% python3 -q
>>> import numpy as np
>>> import numpy.linalg as la
>>> np.set_printoptions(precision=3, suppress=True, linewidth=160, sign=" ")
>>> out = np.array([[0, 0], [0, 1], [0, 0], [0, 3], [3, 3], [3, 2], [1, 3], [2, 3]])
>>> W2 = np.array([[1, 1, 2, -1], [1, 2, -5, 0]])
>>> data = out @ W2
>>> data
array([[  0,   0,   0,   0],
       [  1,   2,  -5,   0],
       [  0,   0,   0,   0],
       [  3,   6, -15,   0],
       [  6,   9,  -9,  -3],
       [  5,   7,  -4,  -3],
       [  4,   7, -13,  -1],
       [  5,   8, -11,  -2]])
>>> vec = np.array([3, 0, 3, 2])
>>> a = np.maximum(data @ vec, 0)
>>> np.flatnonzero(a > 1e-9)
array([], dtype=int64)
>>> np.tanh(data @ vec)
array([ 0.   , -1.   ,  0.   , -1.   , -1.   , -0.995, -1.   , -1.   ])
>>> m1 = np.load("layer14.npy")
>>> m1
array([[ 0.333,  0.333,  0.333,  0.   ,  0.   ],
       [ 0.   ,  1.   ,  0.   ,  0.   ,  0.   ],
       [ 0.   ,  0.   ,  0.5  ,  0.25 ,  0.25 ],
       [ 0.5  ,  0.   ,  0.   ,  0.5  ,  0.   ],
       [ 0.   ,  0.333,  0.   ,  0.   ,  0.667]])
>>> out = la.inv(m1)
>>> np.allclose(out, m1.T)
False
>>> np.round(la.inv(out), 3) + 0
array([[ 0.333,  0.333,  0.333,  0.   ,  0.   ],
       [ 0.   ,  1.   ,  0.   ,  0.   ,  0.   ],
       [ 0.   ,  0.   ,  0.5  ,  0.25 ,  0.25 ],
       [ 0.5  ,  0.   ,  0.   ,  0.5  ,  0.   ],
       [ 0.   ,  0.333,  0.   ,  0.   ,  0.667]])
>>> (np.abs(out) > 1e-9).astype(int)
array([[ 1,  1,  1,  1,  1],
       [ 0,  1,  0,  0,  0],
       [ 1,  1,  1,  1,  1],
       [ 1,  1,  1,  1,  1],
       [ 0,  1,  0,  0,  1]])
>>> print(round(la.cond(m1), 3))
4.323
>>> W0 = np.loadtxt("x.csv", delimiter=",")
>>> print(W0)
[[ 0.5    0.25   0.25 ]
 [ 0.     1.     0.   ]
 [ 0.333  0.     0.667]]
>>> r0, v = W0[1], W0[0]
>>> print(r0 @ v)
0.25
>>> pr = (r0 @ v) / (r0 @ r0) * r0
>>> np.outer(r0, v)
array([[ 0.  ,  0.  ,  0.  ],
       [ 0.5 ,  0.25,  0.25],
       [ 0.  ,  0.  ,  0.  ]])
>>> print((v - pr) @ r0)
0.0
>>> v - pr
array([ 0.5 ,  0.  ,  0.25])
>>> pr
array([ 0.  ,  0.25,  0.  ])
>>> W0 @ W0
array([[ 0.333,  0.375,  0.292],
       [ 0.   ,  1.   ,  0.   ],
       [ 0.389,  0.083,  0.528]])
>>> print(np.trace(W0))
2.167
>>> C2 = W0.T @ W0
>>> la.matrix_rank(C2)
np.int64(3)
>>> print((W0 @ W0.T).shape)
(3, 3)
>>> la.svd(W0, compute_uv=False) ** 2
array([ 1.115,  0.74 ,  0.076])
>>> C2
array([[ 0.361,  0.125,  0.347],
       [ 0.125,  1.062,  0.062],
       [ 0.347,  0.062,  0.507]])
>>> feats = np.load("w.npy")
>>> feats
array([[  5,   6,   7,   8,   9],
       [ 10,  11,  12,  13,  14],
       [ 15,  16,  17,  18,  19],
       [ 20,  21,  22,  23,  24],
       [ 25,  26,  27,  28,  29],
       [ 30,  31,  32,  33,  34],
       [ 35,  36,  37,  38,  39]])
>>> rank = la.matrix_rank(feats)
>>> rank
np.int64(2)
>>> N = la.svd(feats)[2][rank:].T
>>> la.matrix_rank(feats.T @ feats), la.matrix_rank(feats @ feats.T)
(np.int64(2), np.int64(2))
>>> np.allclose(feats @ N, 0)
True
>>> print(np.round(N @ N.T, 3) + 0)
[[ 0.4 -0.4 -0.2  0.   0.2]
 [-0.4  0.7 -0.2 -0.1  0. ]
 [-0.2 -0.2  0.8 -0.2 -0.2]
 [ 0.  -0.1 -0.2  0.7 -0.4]
 [ 0.2  0.  -0.2 -0.4  0.4]]
>>> np.round(feats @ N, 3) + 0
array([[ 0.,  0.,  0.],
       [ 0.,  0.,  0.],
       [ 0.,  0.,  0.],
       [ 0.,  0.,  0.],
       [ 0.,  0.,  0.],
       [ 0.,  0.,  0.],
       [ 0.,  0.,  0.]])
>>> print([int(la.matrix_rank(feats[:i])) for i in range(1, len(feats) + 1)])
[1, 2, 2, 2, 2, 2, 2]
